>>> import numpy as np
>>> import numpy.linalg as la
>>> np.set_printoptions(suppress=True, linewidth=140)
>>> rd = lambda a: np.round(a, 4) + 0
>>> f = np.array([0, -2, -1, 3])
>>> r1 = np.array([2, 0, 0, 1])
>>> K = f[:, None] + r1[None, :]
>>> K
array([[ 2,  0,  0,  1],
       [ 0, -2, -2, -1],
       [ 1, -1, -1,  0],
       [ 5,  3,  3,  4]])
>>> left, s, Vh = la.svd(K)
>>> np.argmax(s[:-1] / (s[1:] + 1e-6)) + 1
np.int64(2)
>>> rd(s)
array([8.1716, 3.0373, 0.    , 0.    ])
>>> Y = left[:, :2] @ np.diag(s[:2]) @ Vh[:2]
>>> rd(la.norm(K - Y, 2)), rd(s[2])
(np.float64(0.0), np.float64(0.0))
>>> la.matrix_rank(K, rtol=0.05)
np.int64(2)
>>> rd(la.norm(K - Y) / la.norm(K))
np.float64(0.0)
>>> rd(Y)
array([[ 2.,  0.,  0.,  1.],
       [ 0., -2., -2., -1.],
       [ 1., -1., -1.,  0.],
       [ 5.,  3.,  3.,  4.]])
>>> la.matrix_rank(Y)
np.int64(2)
>>> Y = K[0, 0] * K[1:] - np.outer(K[1:, 0], K[0])
>>> Y
array([[ 0, -4, -4, -2],
       [ 0, -2, -2, -1],
       [ 0,  6,  6,  3]])
>>> np.flatnonzero(~Y.round(6).any(axis=1))
array([], dtype=int64)
>>> la.matrix_rank(Y), la.matrix_rank(K)
(np.int64(1), np.int64(2))
>>> rng = np.random.default_rng(40467)
>>> z = rng.permutation(4)
>>> z
array([3, 2, 1, 0])
>>> Y = K[z][:, z]
>>> rd(la.det(Y)), rd(la.det(K[z]))
(np.float64(0.0), np.float64(0.0))
>>> np.trace(Y)
np.int64(3)
>>> rd(np.sort(np.abs(la.eigvals(Y))))
array([0.    , 0.    , 2.2749, 5.2749])
>>> W0 = np.loadtxt("run5.csv", delimiter=",")
>>> W0
array([[ 0.3,  1. ,  0.4],
       [ 1.6, -0.5,  0.2],
       [ 0.6, -0.6, -1.7]])
>>> rd(la.det(K))
np.float64(0.0)
>>> la.matrix_power(K, 2)
array([[ 9,  3,  3,  6],
       [-7,  3,  3, -2],
       [ 1,  3,  3,  2],
       [33,  3,  3, 18]])
>>> K @ K
array([[ 9,  3,  3,  6],
       [-7,  3,  3, -2],
       [ 1,  3,  3,  2],
       [33,  3,  3, 18]])
>>> np.allclose(K @ K.T, K.T @ K)
False
>>> np.trace(K)
np.int64(3)
